$ python -q
>>> import numpy as np
>>> np.set_printoptions(precision=2, suppress=True, linewidth=200, sign=" ")
>>> def rnd(a):
...     return np.round(a, 2) + 0
... 
>>> data = np.load("a.npy")
>>> print(data)
[[ 2  1  3  3  0  4  3]
 [ 1  2  0  2  4  2  2]
 [ 3  0  0  1  1  2  3]
 [ 3  2  1  0  0  4  3]
 [ 0  4  1  0  4  0  2]
 [ 4  2  2  4  0  2  2]
 [ 3  2  3  3  2  2  2]]
>>> Q, r_ = np.linalg.qr(data)
>>> print(rnd(abs(r_[0, 0])), rnd(np.linalg.norm(data[:, 0])))
6.93 6.93
>>> print(rnd(Q @ r_))
[[ 2.  1.  3.  3.  0.  4.  3.]
 [ 1.  2.  0.  2.  4.  2.  2.]
 [ 3.  0.  0.  1.  1.  2.  3.]
 [ 3.  2.  1.  0.  0.  4.  3.]
 [ 0.  4.  1.  0.  4.  0.  2.]
 [ 4.  2.  2.  4.  0.  2.  2.]
 [ 3.  2.  3.  3.  2.  2.  2.]]
>>> print(Q.shape, r_.shape)
(7, 7) (7, 7)
>>> print(rnd(np.abs(np.diag(r_))))
[ 6.93  4.58  2.86  2.77  2.78  3.09  1.23]
>>> print(np.trace(Q @ Q.T))
7.0
>>> theta = np.radians(30)
>>> r_ = np.eye(7)
>>> r_[3, 3] = r_[2, 2] = np.cos(theta)
>>> r_[3, 2], r_[2, 3] = -np.sin(theta), np.sin(theta)
>>> print(rnd(r_))
[[ 1.    0.    0.    0.    0.    0.    0.  ]
 [ 0.    1.    0.    0.    0.    0.    0.  ]
 [ 0.    0.    0.87  0.5   0.    0.    0.  ]
 [ 0.    0.   -0.5   0.87  0.    0.    0.  ]
 [ 0.    0.    0.    0.    1.    0.    0.  ]
 [ 0.    0.    0.    0.    0.    1.    0.  ]
 [ 0.    0.    0.    0.    0.    0.    1.  ]]
>>> other = data @ r_.T
>>> print(rnd(np.abs(other - data).max(axis=0)))
[ 0.    0.    1.73  1.9   0.    0.    0.  ]
>>> print(np.allclose(data @ data.T, other @ other.T))
True
>>> feats = np.array([[0.7, 1.0, 0.1, -0.4, 0.7, -1.0, -0.3, 1.8],
...     [-0.6, 1.8, 0.3, 0.0, -0.5, -2.3, 0.5, -1.0],
...     [0.3, 1.5, -0.6, 1.3, -0.6, 1.5, 1.3, 0.1],
...     [0.7, 1.1, -0.8, -1.3, -0.4, 0.6, 1.7, 0.1],
...     [-0.4, 0.9, 1.0, 0.3, 0.5, -0.2, -1.1, -1.4],
...     [-1.3, -2.0, 0.8, -0.7, 0.8, 1.0, 1.1, -1.2],
...     [-0.4, 0.7, 1.1, -0.1, -0.4, 1.1, 0.3, -0.6]])
>>> rng = np.random.default_rng(642)
>>> feats[6] = feats[2] + 0.3 * rng.normal(size=8)
>>> print(rnd(feats))
[[ 0.7   1.    0.1  -0.4   0.7  -1.   -0.3   1.8 ]
 [-0.6   1.8   0.3   0.   -0.5  -2.3   0.5  -1.  ]
 [ 0.3   1.5  -0.6   1.3  -0.6   1.5   1.3   0.1 ]
 [ 0.7   1.1  -0.8  -1.3  -0.4   0.6   1.7   0.1 ]
 [-0.4   0.9   1.    0.3   0.5  -0.2  -1.1  -1.4 ]
 [-1.3  -2.    0.8  -0.7   0.8   1.    1.1  -1.2 ]
 [ 0.26  1.73 -0.84  0.84 -0.28  1.8   1.11 -0.1 ]]
>>> W = np.array([[1, 3], [4, 5], [9, 6], [0, 2], [7, 8], [4, 7], [1, 8], [4, 9]])
>>> beta = np.array([1, 4])
>>> H = np.maximum(feats @ W + beta, 0)
>>> print((H > 0).astype(int))
[[ 1  1]
 [ 0  0]
 [ 1  1]
 [ 1  1]
 [ 1  0]
 [ 1  1]
 [ 1  1]]
>>> print(rnd(H))
[[ 14.4   23.3 ]
 [  0.     0.  ]
 [  5.4   28.4 ]
 [  0.6   19.7 ]
 [  9.2    0.  ]
 [  4.8    4.9 ]
 [  6.53  28.37]]
>>> print(rnd((H > 0).mean(axis=0)))
[ 0.86  0.71]
>>> cent = np.array([[2, 1], [2, -3]])
>>> print((H @ cent).round(6).argmax(axis=1))
[ 0  0  0  0  0  0  0]
>>> print(W @ cent)
[[  8  -8]
 [ 18 -11]
 [ 30  -9]
 [  4  -6]
 [ 30 -17]
 [ 22 -17]
 [ 18 -23]
 [ 26 -23]]
>>> print(rnd(feats.sum(axis=0)))
[-0.34  6.03 -0.04  0.04  0.22  1.4   4.31 -1.7 ]
>>> print(rnd(np.linalg.svd(feats, compute_uv=False)))
[ 4.67  4.07  3.17  2.57  1.49  1.18  0.3 ]
>>> print(np.abs(feats).max())
2.3
>>> print(rnd(np.diff(feats, axis=0)))
[[-1.3   0.8   0.2   0.4  -1.2  -1.3   0.8  -2.8 ]
 [ 0.9  -0.3  -0.9   1.3  -0.1   3.8   0.8   1.1 ]
 [ 0.4  -0.4  -0.2  -2.6   0.2  -0.9   0.4   0.  ]
 [-1.1  -0.2   1.8   1.6   0.9  -0.8  -2.8  -1.5 ]
 [-0.9  -2.9  -0.2  -1.    0.3   1.2   2.2   0.2 ]
 [ 1.56  3.73 -1.64  1.54 -1.08  0.8   0.01  1.1 ]]
>>> feats[:, 8]
Traceback (most recent call last):
  File "<python-input-36>", line 1, in <module>
    feats[:, 8]
    ~~~~~^^^^^^
IndexError: index 8 is out of bounds for axis 1 with size 8
>>> print(rnd(np.linalg.norm(feats)))
7.67
>>> print(np.unravel_index(np.abs(feats).argmax(), feats.shape))
(np.int64(1), np.int64(5))
>>> other = feats / np.sqrt((feats ** 2).mean(axis=1, keepdims=True))
>>> print(np.linalg.matrix_rank(other) == np.linalg.matrix_rank(feats))
True
>>> print(rnd(np.linalg.norm(other, axis=1)))
[ 2.83  2.83  2.83  2.83  2.83  2.83  2.83]
>>> other = feats + rng.integers(-2, 3, (7, 6)) @ rng.integers(-2, 3, (6, 8))
>>> print(rnd(other))
[[  1.7    1.     7.1    0.6    3.7    0.    -7.3    5.8 ]
 [-10.6    5.8    0.3   -2.    -8.5   -7.3   -7.5   -2.  ]
 [  6.3    6.5   -6.6   -6.7    1.4   -2.5    7.3    0.1 ]
 [  0.7    5.1   -3.8    4.7   -6.4    1.6    3.7   -5.9 ]
 [  7.6   -9.1    9.    -5.7   16.5   -0.2   -1.1    6.6 ]
 [  3.7    4.    -6.2   -7.7   -0.2   -9.     6.1   -8.2 ]
 [  3.26  -5.27   2.16  -8.16  10.72   1.8    2.11   8.9 ]]
>>> print(rnd(np.linalg.svd(other - feats, compute_uv=False)))
[ 34.11  23.7   14.57   7.69   5.25   0.15   0.  ]
>>> print(np.abs(other - feats).sum(axis=1))
[ 24.  38.  37.  28.  56.  48.  43.]
>>> print(np.linalg.matrix_rank(other - feats, tol=1e-8))
6
>>> J = np.load("w.npy")
>>> print(J)
[[-3 -2 -3 -2 -4 -5 -4 -5 -3]
 [ 2  0  2 -4  0  2  0  2 -6]
 [-4 -2 -4  0 -4 -6 -4 -6  0]
 [-2 -2 -2 -4 -4 -4 -4 -4 -6]
 [-2 -2 -2 -4 -4 -4 -4 -4 -6]
 [-2 -2 -2 -4 -4 -4 -4 -4 -6]
 [-1 -1 -1 -2 -2 -2 -2 -2 -3]
 [ 0  0  0  0  0  0  0  0  0]
 [-2 -2 -2 -4 -4 -4 -4 -4 -6]
 [-3 -2 -3 -2 -4 -5 -4 -5 -3]]
>>> u = np.array([0, 1])
>>> print(np.convolve(J[4], u))
[ 0 -2 -2 -2 -4 -4 -4 -4 -4 -6]
>>> print(np.array([np.convolve(row, u, "same") for row in J]))
[[ 0 -3 -2 -3 -2 -4 -5 -4 -5]
 [ 0  2  0  2 -4  0  2  0  2]
 [ 0 -4 -2 -4  0 -4 -6 -4 -6]
 [ 0 -2 -2 -2 -4 -4 -4 -4 -4]
 [ 0 -2 -2 -2 -4 -4 -4 -4 -4]
 [ 0 -2 -2 -2 -4 -4 -4 -4 -4]
 [ 0 -1 -1 -1 -2 -2 -2 -2 -2]
 [ 0  0  0  0  0  0  0  0  0]
 [ 0 -2 -2 -2 -4 -4 -4 -4 -4]
 [ 0 -3 -2 -3 -2 -4 -5 -4 -5]]
